% ipython --no-banner

In [1]: import numpy as np

In [2]: import numpy.linalg as la

In [3]: np.set_printoptions(precision=1, suppress=True, linewidth=200, legacy="1.25")

In [4]: A = np.load("run14.npy")

In [5]: A
Out[5]: 
array([[ 2,  4,  2, -1,  1],
       [ 1,  3,  1, -2,  0],
       [ 3,  5,  3,  0,  2],
       [ 9, 11,  9,  6,  8],
       [-3, -1, -3, -6, -4],
       [ 5,  7,  5,  2,  4],
       [ 5,  7,  5,  2,  4],
       [ 5,  7,  5,  2,  4]])

In [6]: r0, v = A[3], A[4]

In [7]: r0 @ v
Out[7]: -133

In [8]: r0 @ r0
Out[8]: 383

In [9]: p = (r0 @ v) / (r0 @ r0) * r0

In [10]: p
Out[10]: array([-3.1, -3.8, -3.1, -2.1, -2.8])

In [11]: v - p
Out[11]: array([ 0.1,  2.8,  0.1, -3.9, -1.2])

In [12]: np.allclose(A[:-1].T @ la.lstsq(A[:-1].T, A[-1])[0], A[-1])
Out[12]: True

In [13]: np.abs(np.diag(la.qr(A)[1])) > 1e-9
Out[13]: array([ True,  True, False, False, False])

In [14]: np.unique(A.round(6), axis=0).shape
Out[14]: (6, 5)

In [15]: round(float(np.trace(la.pinv(A) @ A)), 1)
Out[15]: 2.0

In [16]: la.lstsq(A[:-1].T, A[-1])[2]
Out[16]: 2

In [17]: round(la.norm(A, 2) / la.norm(A), 1)
Out[17]: 1.0

In [18]: la.cond(A) > 100
Out[18]: True

In [19]: np.argsort(-la.norm(A, axis=0).round(6), kind="stable")[:3]
Out[19]: array([1, 0, 2])

In [20]: rank = la.matrix_rank(A)

In [21]: rank
Out[21]: 2

In [22]: null = la.svd(A)[2][rank:].T

In [23]: null.shape
Out[23]: (5, 3)

In [24]: [int(la.matrix_rank(np.delete(A, i, axis=0))) for i in range(8)]
Out[24]: [2, 2, 2, 2, 2, 2, 2, 2]

In [25]: null @ null.T
Out[25]: 
array([[ 0.8, -0.3, -0.2, -0.1, -0.2],
       [-0.3,  0.4, -0.3,  0.3, -0.1],
       [-0.2, -0.3,  0.8, -0.1, -0.2],
       [-0.1,  0.3, -0.1,  0.3, -0.3],
       [-0.2, -0.1, -0.2, -0.3,  0.8]])

In [26]: np.allclose(A @ null, 0)
Out[26]: True

In [27]: X = np.loadtxt("w.csv", delimiter=",")

In [28]: X
Out[28]: 
array([[ 1.,  1.,  1.,  1.],
       [-2., -2., -2., -2.],
       [ 1.,  1.,  1.,  1.],
       [-2., -2., -2., -2.]])

In [29]: np.abs(np.diag(la.qr(X)[1])) > 1e-9
Out[29]: array([ True, False, False, False])

In [30]: la.lstsq(X[:-1].T, X[-1])[2]
Out[30]: 1

In [31]: la.inv(X)
LinAlgError: Singular matrix


In [32]: np.allclose(X[:-1].T @ la.lstsq(X[:-1].T, X[-1])[0], X[-1])
Out[32]: True

In [33]: np.unique(X.round(6), axis=0).shape
Out[33]: (2, 4)

In [34]: T = np.stack([A, 3 * A, A[::-1]])

In [35]: T.sum(axis=0)
Out[35]: 
array([[ 13,  23,  13,  -2,   8],
       [  9,  19,   9,  -6,   4],
       [ 17,  27,  17,   2,  12],
       [ 33,  43,  33,  18,  28],
       [ -3,   7,  -3, -18,  -8],
       [ 23,  33,  23,   8,  18],
       [ 21,  31,  21,   6,  16],
       [ 22,  32,  22,   7,  17]])

In [36]: (T @ A.T).shape
Out[36]: (3, 8, 8)

In [37]: round(float(la.det(X)), 1)
Out[37]: 0.0

In [38]: (X - X.T) / 2
Out[38]: 
array([[ 0. ,  1.5,  0. ,  1.5],
       [-1.5,  0. , -1.5,  0. ],
       [ 0. ,  1.5,  0. ,  1.5],
       [-1.5,  0. , -1.5,  0. ]])

In [39]: round(float(np.abs(la.eigvals(X)).max()), 1)
Out[39]: 2.0

In [40]: np.allclose(X @ X.T, X.T @ X)
Out[40]: False

In [41]: np.allclose(X, X.T)
Out[41]: False

In [42]: (X + X.T) / 2
Out[42]: 
array([[ 1. , -0.5,  1. , -0.5],
       [-0.5, -2. , -0.5, -2. ],
       [ 1. , -0.5,  1. , -0.5],
       [-0.5, -2. , -0.5, -2. ]])

In [43]: la.matrix_power(X, 3)
Out[43]: 
array([[ 4.,  4.,  4.,  4.],
       [-8., -8., -8., -8.],
       [ 4.,  4.,  4.,  4.],
       [-8., -8., -8., -8.]])

In [44]: Uu, s, Vh = la.svd(X)

In [45]: s.round(1) + 0
Out[45]: array([6.3, 0. , 0. , 0. ])

In [46]: np.argmax(s[:-1] / (s[1:] + 1e-6)) + 1
Out[46]: 1

In [47]: B = Uu[:, :1] @ np.diag(s[:1]) @ Vh[:1]

In [48]: np.round(la.norm(X - B, 2), 1), round(float(s[1]), 1)
Out[48]: (0.0, 0.0)

In [49]: la.matrix_rank(X, rtol=0.05)
Out[49]: 1

In [50]: np.round(np.abs(X - B).max(), 1)
Out[50]: 0.0

In [51]: B
Out[51]: 
array([[ 1.,  1.,  1.,  1.],
       [-2., -2., -2., -2.],
       [ 1.,  1.,  1.,  1.],
       [-2., -2., -2., -2.]])

In [52]: K = np.load("case12.npy")

In [53]: K
Out[53]: 
array([[ 3,  3,  0,  0,  0,  0],
       [ 4, -4,  0,  0,  0,  0],
       [-3,  4,  0,  0,  0,  0],
       [ 0,  0,  3,  3,  0,  0],
       [ 0,  0,  4, -4,  0,  0],
       [ 0,  0, -3,  4,  0,  0],
       [ 0,  0,  0,  0,  3,  3],
       [ 0,  0,  0,  0,  4, -4],
       [ 0,  0,  0,  0, -3,  4]])

In [54]: T = np.stack([K, 3 * K, K[::-1]])

In [55]: np.einsum("bij,cij->bc", T, T)
Out[55]: 
array([[ 225,  675,   38],
       [ 675, 2025,  114],
       [  38,  114,  225]])

In [56]: la.matrix_rank(T)
Out[56]: array([6, 6, 6])

In [57]: T.sum(axis=0)
Out[57]: 
array([[ 12,  12,   0,   0,  -3,   4],
       [ 16, -16,   0,   0,   4,  -4],
       [-12,  16,   0,   0,   3,   3],
       [  0,   0,   9,  16,   0,   0],
       [  0,   0,  20, -20,   0,   0],
       [  0,   0,  -9,  19,   0,   0],
       [ -3,   4,   0,   0,  12,  12],
       [  4,  -4,   0,   0,  16, -16],
       [  3,   3,   0,   0, -12,  16]])

In [58]: Q, V = la.qr(K[:, :3])[0], la.qr(K[:, 3:])[0]

In [59]: s = la.svd(Q.T @ V, compute_uv=False)

In [60]: np.degrees(np.arccos(s.clip(0, 1)))
Out[60]: array([59.4, 90. , 90. ])

In [61]: Q, r_ = la.qr(K)

In [62]: np.round(Q.T @ Q, 1) + 0
Out[62]: 
array([[1., 0., 0., 0., 0., 0.],
       [0., 1., 0., 0., 0., 0.],
       [0., 0., 1., 0., 0., 0.],
       [0., 0., 0., 1., 0., 0.],
       [0., 0., 0., 0., 1., 0.],
       [0., 0., 0., 0., 0., 1.]])

In [63]: Q.shape, r_.shape
Out[63]: ((9, 6), (6, 6))

In [64]: Q.round(1) + 0
Out[64]: 
array([[-0.5,  0.8,  0. ,  0. ,  0. ,  0. ],
       [-0.7, -0.3,  0. ,  0. ,  0. ,  0. ],
       [ 0.5,  0.4,  0. ,  0. ,  0. ,  0. ],
       [ 0. ,  0. , -0.5, -0.8,  0. ,  0. ],
       [ 0. ,  0. , -0.7,  0.3,  0. ,  0. ],
       [ 0. ,  0. ,  0.5, -0.4,  0. ,  0. ],
       [ 0. ,  0. ,  0. ,  0. , -0.5, -0.8],
       [ 0. ,  0. ,  0. ,  0. , -0.7,  0.3],
       [ 0. ,  0. ,  0. ,  0. ,  0.5, -0.4]])

In [65]: data = np.load("data.npy")

In [66]: data
Out[66]: 
array([[ 0.5, -0.8,  0.8, -0.6, -1.5],
       [ 1.7, -0.5, -0.6, -0.2,  0.6],
       [ 0.6,  1.7,  0.6, -0.7, -0.1],
       [ 0.6,  0.3,  0.7,  1.7, -0.3],
       [ 0.1,  0.5, -1.5,  0.2, -1.2]])

In [67]: rng = np.random.default_rng(795)

In [68]: idx = rng.permutation(5)

In [69]: B = data[:, idx] * rng.choice([-1, 1], 5)

In [70]: B
Out[70]: 
array([[-0.6,  1.5, -0.8,  0.8, -0.5],
       [-0.2, -0.6,  0.6,  0.5, -1.7],
       [-0.7,  0.1, -0.6, -1.7, -0.6],
       [ 1.7,  0.3, -0.7, -0.3, -0.6],
       [ 0.2,  1.2,  1.5, -0.5, -0.1]])

In [71]: Uu, _, Vh = la.svd(data.T @ B)

In [72]: np.round(la.lstsq(data, B)[0], 1) + 0
Out[72]: 
array([[ 0.,  0.,  0.,  0., -1.],
       [ 0.,  0.,  0., -1.,  0.],
       [ 0.,  0., -1.,  0.,  0.],
       [ 1.,  0.,  0.,  0.,  0.],
       [ 0., -1.,  0.,  0.,  0.]])

In [73]: idx
Out[73]: array([3, 4, 2, 1, 0])

In [74]: np.round(la.det(data.T), 1)
Out[74]: -32.0

In [75]: np.round(np.einsum("ij,ji->", data, data), 1)
Out[75]: 0.2

In [76]: np.poly(data)
Out[76]: array([ 1. , -1.2,  0.6,  1.1, -9.3, 32. ])

In [77]: np.round(la.det(data[::-1]), 1)
Out[77]: -32.0
